In [1]: import numpy as np

In [2]: np.set_printoptions(precision=2, suppress=True, linewidth=140)

In [3]: Z = np.sign(np.array([[-3, 0, 3, 0], [-2, -2, -3, -1], [-2, 0, 3, -1], [3, 1, 3, -3]]))

In [4]: B = (np.tril(Z, -1) + np.eye(4)) @ (np.triu(Z, 1) + np.eye(4))

In [5]: vals = np.array([-3, 2, -2, 1])

In [6]: F = np.rint(B * vals @ np.linalg.inv(B)) + 0

In [7]: print(F)
[[ -5.  -1.   0.   1.]
 [ -4.  -2.  -1.   4.]
 [ 12.   4.   1.  -4.]
 [-10.  -2.  -1.   4.]]

In [8]: vec = np.array([2, 3, 0, -1])

In [9]: y = F @ vec

In [10]: print(y)
[-14. -18.  40. -30.]

In [11]: np.round(np.linalg.solve(F, y), 2) + 0
Out[11]: array([ 2.,  3.,  0., -1.])

In [12]: np.round(np.linalg.solve(F, y + F[:, 3]), 2) + 0
Out[12]: array([2., 3., 0., 0.])

In [13]: rng = np.random.default_rng(340)

In [14]: labels = rng.permutation(4)

In [15]: labels
Out[15]: array([0, 2, 3, 1])

In [16]: B = F[labels][:, labels]

In [17]: print(np.diag(B))
[-5.  1.  4. -2.]

In [18]: print(np.trace(B))
-2.0

In [19]: A = np.eye(2, dtype=int)[rng.permutation(2)] * np.array([2, -3])

In [20]: A
Out[20]: 
array([[ 2,  0],
       [ 0, -3]])

In [21]: vals, evecs = np.linalg.eigh(A)

In [22]: vec = np.array([0, 1])

In [23]: evecs * np.abs(vals) @ evecs.T
Out[23]: 
array([[2., 0.],
       [0., 3.]])

In [24]: vec @ A @ vec / (vec @ vec), vals[0], vals[-1]
Out[24]: (np.float64(-3.0), np.float64(-3.0), np.float64(2.0))

In [25]: evecs * np.maximum(vals, 0) @ evecs.T
Out[25]: 
array([[2., 0.],
       [0., 0.]])

In [26]: vec @ A @ vec
Out[26]: np.int64(-3)

In [27]: A @ A.T
Out[27]: 
array([[4, 0],
       [0, 9]])

In [28]: np.linalg.norm(A, axis=0)
Out[28]: array([2., 3.])

In [29]: np.linalg.svd(A, compute_uv=False)
Out[29]: array([3., 2.])

In [30]: A[:, 1] @ A[:, 0]
Out[30]: np.int64(0)

In [31]: q, r_ = np.linalg.qr(A)

In [32]: np.abs(np.diag(r_))
Out[32]: array([2., 3.])

In [33]: print(np.trace(q @ q.T))
2.0

In [34]: q.shape, r_.shape
Out[34]: ((2, 2), (2, 2))

In [35]: B = A[0, 0] * A[1:] - np.outer(A[1:, 0], A[0])

In [36]: B
Out[36]: array([[ 0, -6]])

In [37]: np.linalg.matrix_rank(B), np.linalg.matrix_rank(A)
Out[37]: (np.int64(1), np.int64(2))

In [38]: np.sort(np.linalg.eigvals(A))
Out[38]: array([-3.,  2.])

In [39]: np.prod(np.diag(A)), round(np.linalg.det(A), 2)
Out[39]: (np.int64(-6), np.float64(-6.0))

In [40]: [int(np.linalg.matrix_rank(np.linalg.matrix_power(A, p))) for p in range(1, 3)]
Out[40]: [2, 2]

In [41]: np.linalg.matrix_rank(A - A[0, 0] * np.eye(2))
Out[41]: np.int64(1)

In [42]: A @ A
Out[42]: 
array([[4, 0],
       [0, 9]])

In [43]: W0 = np.load("block0.npy")

In [44]: print(W0)
[[1 0 0]
 [0 0 0]
 [0 0 0]]

In [45]: U, sv, vt = np.linalg.svd(W0)

In [46]: sv
Out[46]: array([1., 0., 0.])

In [47]: np.argmax(sv[:-1] / (sv[1:] + 1e-6)) + 1
Out[47]: np.int64(1)

In [48]: B = U[:, :1] @ np.diag(sv[:1]) @ vt[:1]

In [49]: B
Out[49]: 
array([[1., 0., 0.],
       [0., 0., 0.],
       [0., 0., 0.]])

In [50]: np.linalg.matrix_rank(B)
Out[50]: np.int64(1)

In [51]: np.linalg.matrix_rank(W0, rtol=0.05)
Out[51]: np.int64(1)

In [52]: round(np.linalg.norm(W0 - B) / np.linalg.norm(W0), 2)
Out[52]: np.float64(0.0)
